% python3 -q
>>> import numpy as np
>>> from numpy import linalg as LA
>>> np.set_printoptions(suppress=True, linewidth=140)
>>> rd = lambda a: np.round(a, 3) + 0
>>> arr = np.loadtxt("out13.csv", delimiter=",")
>>> rd(arr)
array([[ 0.582,  2.214,  0.452,  1.633, -0.942],
       [-1.746,  1.07 , -0.084,  0.434,  2.147],
       [-1.746, -1.303,  0.049,  1.731, -1.119],
       [ 0.388,  0.092, -2.918,  0.569,  0.04 ],
       [-1.552,  1.116, -0.52 , -1.681, -1.499]])
>>> np.allclose(arr @ arr.T, arr.T @ arr)
True
>>> rd(np.sort(np.abs(LA.eigvals(arr))))
array([3., 3., 3., 3., 3.])
>>> rd((arr - arr.T) / 2)
array([[ 0.   ,  1.98 ,  1.099,  0.622,  0.305],
       [-1.98 ,  0.   ,  0.61 ,  0.171,  0.516],
       [-1.099, -0.61 ,  0.   ,  2.325, -0.3  ],
       [-0.622, -0.171, -2.325,  0.   ,  0.861],
       [-0.305, -0.516,  0.3  , -0.861,  0.   ]])
>>> M2 = arr / np.sqrt((arr ** 2).mean(axis=1, keepdims=True))
>>> LA.matrix_rank(M2) == LA.matrix_rank(arr)
np.True_
>>> rd(M2[1])
array([-1.302,  0.797, -0.063,  0.324,  1.6  ])
>>> X = np.load("mat.npy")
>>> rd(X)
array([[-0.161, -0.355,  0.051,  0.034,  0.229, -0.521, -0.608,  0.042, -0.38 ,  0.06 ],
       [ 0.29 , -0.095,  0.522, -0.056, -0.239,  0.084, -0.459, -0.161,  0.525,  0.234],
       [-0.322,  0.483, -0.318,  0.242,  0.1  ,  0.298, -0.492,  0.297,  0.17 ,  0.213],
       [-0.258, -0.661, -0.292,  0.071, -0.361,  0.325, -0.119,  0.145,  0.187, -0.318],
       [-0.419,  0.239, -0.087, -0.072, -0.575, -0.144, -0.067, -0.607, -0.161,  0.067],
       [ 0.226,  0.13 ,  0.024,  0.771,  0.012, -0.136, -0.077, -0.243,  0.065, -0.5  ],
       [ 0.129,  0.009,  0.213, -0.101,  0.153,  0.674, -0.242, -0.257, -0.543, -0.174],
       [-0.226, -0.253,  0.287,  0.562, -0.044,  0.163,  0.287,  0.035, -0.19 ,  0.582],
       [-0.226,  0.237,  0.541, -0.025, -0.368, -0.076,  0.017,  0.554, -0.193, -0.338],
       [ 0.612,  0.035, -0.332,  0.078, -0.508, -0.042, -0.107,  0.25 , -0.342,  0.24 ]])
>>> rd(LA.norm(X))
np.float64(3.162)
>>> rd(LA.svd(X, compute_uv=False))
array([1., 1., 1., 1., 1., 1., 1., 1., 1., 1.])
>>> LA.matrix_rank(X)
np.int64(10)
>>> rd(X.sum(axis=0))
array([-0.354, -0.231,  0.611,  1.504, -1.601,  0.624, -1.867,  0.053, -0.862,  0.067])
>>> np.unravel_index(np.abs(X).argmax(), X.shape)
(np.int64(5), np.int64(3))
>>> X.shape
(10, 10)
>>> rd(np.sort(np.abs(LA.eigvals(X))))
array([1., 1., 1., 1., 1., 1., 1., 1., 1., 1.])
>>> np.allclose(X @ X.T, X.T @ X)
True
>>> X.inv()
Traceback (most recent call last):
  File "<python-input-22>", line 1, in <module>
    X.inv()
    ^^^^^
AttributeError: 'numpy.ndarray' object has no attribute 'inv'
>>> x0 = np.array([2, 1, 1, -2, 1, 3, 0, 2, -1, 3])
>>> y = X @ x0
>>> rd(y)
array([-1.386,  0.986,  1.093, -1.848, -2.398, -3.382,  2.365,  0.909,  0.067,  1.698])
>>> rd(LA.solve(X.T, X[6]))
array([0., 0., 0., 0., 0., 0., 1., 0., 0., 0.])
>>> rd(LA.solve(X, 5 * y))
array([ 10.,   5.,   5., -10.,   5.,  15.,   0.,  10.,  -5.,  15.])
>>> rd(LA.solve(X, y + X[:, 4]))
array([ 2.,  1.,  1., -2.,  2.,  3.,  0.,  2., -1.,  3.])
>>> rd(LA.solve(X, y))
array([ 2.,  1.,  1., -2.,  1.,  3.,  0.,  2., -1.,  3.])
>>> rd(LA.solve(X, X[:, 3]))
array([0., 0., 0., 1., 0., 0., 0., 0., 0., 0.])
>>> A = np.load("arr.npy")
>>> A
array([[ 0,  3,  0, -1],
       [ 0, -6,  4,  8],
       [ 0,  0, -5, -3],
       [ 0,  0,  0,  8]])
>>> np.unique(A.round(6), axis=0).shape
(4, 4)
>>> np.abs(np.diag(LA.qr(A)[1])) > 1e-9
array([False,  True,  True,  True])
>>> rd(np.trace(LA.pinv(A) @ A))
np.float64(3.0)
>>> try:
...     LA.inv(A)
... except LA.LinAlgError as e:
...     print(repr(e))
... 
LinAlgError('Singular matrix')
>>> M2 = A / np.sqrt((A ** 2).mean(axis=1, keepdims=True))
>>> LA.matrix_rank(A - A.mean(axis=1, keepdims=True))
np.int64(3)
>>> LA.matrix_rank(M2) == LA.matrix_rank(A)
np.True_
>>> rd(M2[2])
array([ 0.   ,  0.   , -1.715, -1.029])
>>> hat = np.triu(np.array([[0, -1, -1, 0], [0, -1, 2, -1], [0, 2, 2, -2], [-1, 1, 0, 0]]), 1) + np.eye(4)
>>> M2 = hat @ A @ LA.inv(hat)
>>> M2
array([[  0.,   9., -17., -31.],
       [  0.,  -6.,   6.,   0.],
       [  0.,   0.,  -5., -29.],
       [  0.,   0.,   0.,   8.]])
>>> np.poly(M2)
array([   1.,    3.,  -58., -240.,    0.])
>>> np.trace(M2), np.trace(A)
(np.float64(-3.0), np.int64(-3))
>>> F = np.load("x.npy")
>>> F
array([[ -2,  -2,  -2,  -2,  -2,  -2,  -2,  -2,  -2,  -2],
       [ -2,  -4,  -4,  -4,  -4,  -4,  -4,  -4,  -4,  -4],
       [ -2,  -4,  -6,  -6,  -6,  -6,  -6,  -6,  -6,  -6],
       [ -2,  -4,  -6,  -8,  -8,  -8,  -8,  -8,  -8,  -8],
       [ -2,  -4,  -6,  -8, -10, -10, -10, -10, -10, -10],
       [ -2,  -4,  -6,  -8, -10, -12, -12, -12, -12, -12],
       [ -2,  -4,  -6,  -8, -10, -12, -14, -14, -14, -14],
       [ -2,  -4,  -6,  -8, -10, -12, -14, -16, -16, -16],
       [ -2,  -4,  -6,  -8, -10, -12, -14, -16, -18, -18],
       [ -2,  -4,  -6,  -8, -10, -12, -14, -16, -18, -20]])
>>> O, Rm = LA.qr(F)
>>> np.allclose(Rm.T @ Rm, F.T @ F)
True
>>> rd(O @ Rm)
array([[ -2.,  -2.,  -2.,  -2.,  -2.,  -2.,  -2.,  -2.,  -2.,  -2.],
       [ -2.,  -4.,  -4.,  -4.,  -4.,  -4.,  -4.,  -4.,  -4.,  -4.],
       [ -2.,  -4.,  -6.,  -6.,  -6.,  -6.,  -6.,  -6.,  -6.,  -6.],
       [ -2.,  -4.,  -6.,  -8.,  -8.,  -8.,  -8.,  -8.,  -8.,  -8.],
       [ -2.,  -4.,  -6.,  -8., -10., -10., -10., -10., -10., -10.],
       [ -2.,  -4.,  -6.,  -8., -10., -12., -12., -12., -12., -12.],
       [ -2.,  -4.,  -6.,  -8., -10., -12., -14., -14., -14., -14.],
       [ -2.,  -4.,  -6.,  -8., -10., -12., -14., -16., -16., -16.],
       [ -2.,  -4.,  -6.,  -8., -10., -12., -14., -16., -18., -18.],
       [ -2.,  -4.,  -6.,  -8., -10., -12., -14., -16., -18., -20.]])
>>> rd(np.abs(np.diag(Rm)))
array([6.325, 1.897, 1.886, 1.871, 1.852, 1.826, 1.789, 1.732, 1.633, 1.414])
>>> mat = np.load("test12.npy")
>>> mat
array([[-5, -4, -5,  0,  0,  2,  0,  0,  0,  5],
       [ 0,  0,  0,  1,  3,  0,  4,  0,  0, -3],
       [ 0,  0,  0,  0,  0,  0, -5,  0,  0,  0],
       [ 0,  0, -1,  5,  0,  0,  5,  0,  0,  0],
       [ 0,  0,  4,  5,  0,  0,  0,  4,  0,  0],
       [ 0,  0,  0,  0,  0,  3,  0,  0,  0,  3],
       [ 0,  0,  0,  0,  0, -5,  3,  0,  0,  0],
       [ 0,  0,  0,  0,  0, -2,  0,  0,  3,  0],
       [-3,  0,  0,  3,  0,  0,  0,  5,  0,  0],
       [ 0,  0,  0,  0,  0,  0,  0,  2,  0,  0]])
>>> x0 = np.array([-9, 5, 4, -5, -2, -6, 7, -9, -5, 3])
>>> y = mat @ x0
>>> beta, lr = np.zeros(10), 1 / LA.norm(mat, 2) ** 2
>>> for i in range(250):
...     beta -= lr * mat.T @ (mat @ beta - y)
...     if i % 50 == 0: print(i, round(LA.norm(mat @ beta - y), 3))
... 
0 42.244
50 8.518
100 6.344
150 4.772
200 3.598
>>> rd(beta)
array([-6.745,  3.164,  2.977, -5.093, -2.087, -5.99 ,  6.954, -7.794, -4.995,  2.819])
>>> M2 = mat / LA.norm(mat, axis=1, keepdims=True)
>>> cov = M2 @ M2.T
>>> rd(cov[0])
array([ 1.   , -0.26 ,  0.   ,  0.072, -0.272,  0.508, -0.176, -0.114,  0.235,  0.   ])
>>> np.argwhere(np.triu(np.abs(cov) > 0.95, 1))
array([], shape=(0, 2), dtype=int64)
>>> rd(LA.norm(M2, axis=1))
array([1., 1., 1., 1., 1., 1., 1., 1., 1., 1.])
>>> E = np.load("layer1.npy")
>>> rd(E)
array([[-0.04 ,  0.672, -0.175,  0.513,  0.308, -0.08 , -0.146,  0.362],
       [ 0.594, -0.389, -0.289,  0.221,  0.097,  0.023, -0.594,  0.018],
       [-0.238, -0.42 , -0.419,  0.429,  0.326, -0.251,  0.438, -0.215],
       [-0.752, -0.24 ,  0.04 ,  0.092, -0.089, -0.019, -0.593,  0.085],
       [-0.119,  0.139, -0.392,  0.062, -0.064,  0.845,  0.018, -0.3  ],
       [ 0.079,  0.096,  0.114,  0.555, -0.747, -0.151,  0.031, -0.286],
       [-0.04 ,  0.366, -0.367, -0.341,  0.041, -0.419, -0.256, -0.609],
       [-0.04 , -0.026, -0.638, -0.26 , -0.466, -0.131,  0.126,  0.523]])
>>> W1 = np.array([[1, 3, 3, 0, 1, 1],
...     [0, 0, 1, 1, 3, 0],
...     [3, 3, 0, 3, 1, 2],
...     [0, 2, 0, 1, 0, 1],
...     [0, 0, 0, 3, 3, 3],
...     [0, 0, 3, 0, 2, 3],
...     [0, 0, 0, 2, 3, 2],
...     [0, 0, 3, 1, 2, 1]])
>>> beta = np.array([-4, 4, 7, 8, -8, 9])
>>> H = np.maximum(E @ W1 + beta, 0)
>>> LA.matrix_rank(H)
np.int64(4)
>>> (H > 0).astype(int)
array([[0, 1, 1, 1, 0, 1],
       [0, 1, 1, 1, 0, 1],
       [0, 1, 1, 1, 0, 1],
       [0, 1, 1, 1, 0, 1],
       [0, 1, 1, 1, 0, 1],
       [0, 1, 1, 1, 0, 1],
       [0, 1, 1, 1, 0, 1],
       [0, 1, 1, 1, 0, 1]])
>>> C = np.array([[4, 2], [0, 3], [2, 4], [5, 0], [2, 4], [3, 4]])
>>> W1 @ C
array([[15, 31],
       [13, 16],
       [35, 27],
       [ 8, 10],
       [30, 24],
       [19, 32],
       [22, 20],
       [18, 24]])
>>> rng = np.random.default_rng(864180)
>>> idx = rng.permutation(8)
>>> idx
array([7, 5, 2, 1, 4, 3, 0, 6])
>>> M2 = E[idx][:, idx]
>>> rd(np.diag(M2))
array([ 0.523, -0.151, -0.419, -0.389, -0.064,  0.092, -0.04 , -0.256])
>>> np.allclose(M2, E)
False
>>> rd(np.trace(M2))
np.float64(-0.704)
>>> M = np.loadtxt("a.csv", delimiter=",")
>>> rd(M)
array([[ 0.557, -0.443, -0.317, -0.443, -0.443],
       [-0.443,  0.557, -0.317, -0.443, -0.443],
       [-0.317, -0.317,  0.774, -0.317, -0.317],
       [-0.443, -0.443, -0.317,  0.557, -0.443],
       [-0.443, -0.443, -0.317, -0.443,  0.557]])
>>> cov = M.T @ M
>>> rd(np.diag(cov))
array([1., 1., 1., 1., 1.])
>>> rd(LA.eigvalsh(cov)[::-1])
array([1., 1., 1., 1., 1.])
>>> rd(cov)
array([[1., 0., 0., 0., 0.],
       [0., 1., 0., 0., 0.],
       [0., 0., 1., 0., 0.],
       [0., 0., 0., 1., 0.],
       [0., 0., 0., 0., 1.]])
>>> rd(LA.svd(M, compute_uv=False) ** 2)
array([1., 1., 1., 1., 1.])
>>> hat = np.triu(np.array([[-1, -1, 1, -4, 1],
...     [-4, 5, 4, -1, 1],
...     [3, 5, 2, -5, 1],
...     [2, 3, 4, 0, 1],
...     [2, 3, -4, 5, -3]]), 1) + np.eye(5)
>>> M2 = hat @ M @ LA.inv(hat)
>>> rd(np.poly(M2))
array([ 1., -3.,  2.,  2., -3.,  1.])
>>> LA.matrix_rank(M2)
np.int64(5)
>>> idx = rng.permutation(5)
>>> idx
array([0, 3, 2, 1, 4])
>>> M2 = M[idx][:, idx]
>>> rd(LA.det(M2)), rd(LA.det(M[idx]))
(np.float64(-1.0), np.float64(1.0))
>>> O, evecs = LA.qr(E[:, :3])[0], LA.qr(E[:, 3:])[0]
>>> sig = LA.svd(O.T @ evecs, compute_uv=False)
>>> rd(sig)
array([0., 0., 0.])
>>> C = np.array([[2, 0, 0, 0, 2, -2, -2, -2, -2, 2],
...     [2, 0, 1, 0, -2, -1, 2, 1, -1, -1],
...     [0, -1, 0, 2, -2, -2, 0, -1, 1, 0]])
>>> J = np.repeat(C, 10 // 3, axis=0)
>>> J = J + 0.02 * rng.normal(size=J.shape)
>>> rd(J)
array([[ 1.987, -0.02 ,  0.004, -0.004,  1.995, -1.996, -1.991, -2.025, -2.   ,  2.004],
       [ 2.011, -0.001,  0.033, -0.005,  2.013, -1.964, -2.006, -1.999, -2.01 ,  1.974],
       [ 2.005, -0.034, -0.009, -0.024,  2.027, -1.951, -1.952, -2.01 , -1.999,  1.988],
       [ 2.007,  0.022,  0.994,  0.032, -2.022, -0.981,  2.021,  1.033, -0.977, -1.013],
       [ 2.022,  0.005,  1.02 ,  0.014, -2.015, -1.021,  2.008,  0.997, -0.986, -1.022],
       [ 2.01 , -0.057,  1.061,  0.003, -1.975, -0.956,  1.994,  0.993, -0.986, -0.992],
       [ 0.027, -0.986,  0.023,  1.992, -1.987, -2.028, -0.037, -0.988,  1.017, -0.007],
       [-0.007, -1.011,  0.011,  2.   , -2.002, -1.984, -0.016, -1.011,  0.996,  0.009],
       [-0.04 , -0.981, -0.034,  1.987, -2.008, -1.985, -0.002, -1.038,  0.989, -0.01 ]])
>>> np.all(LA.eigvalsh(M) > 0)
np.False_
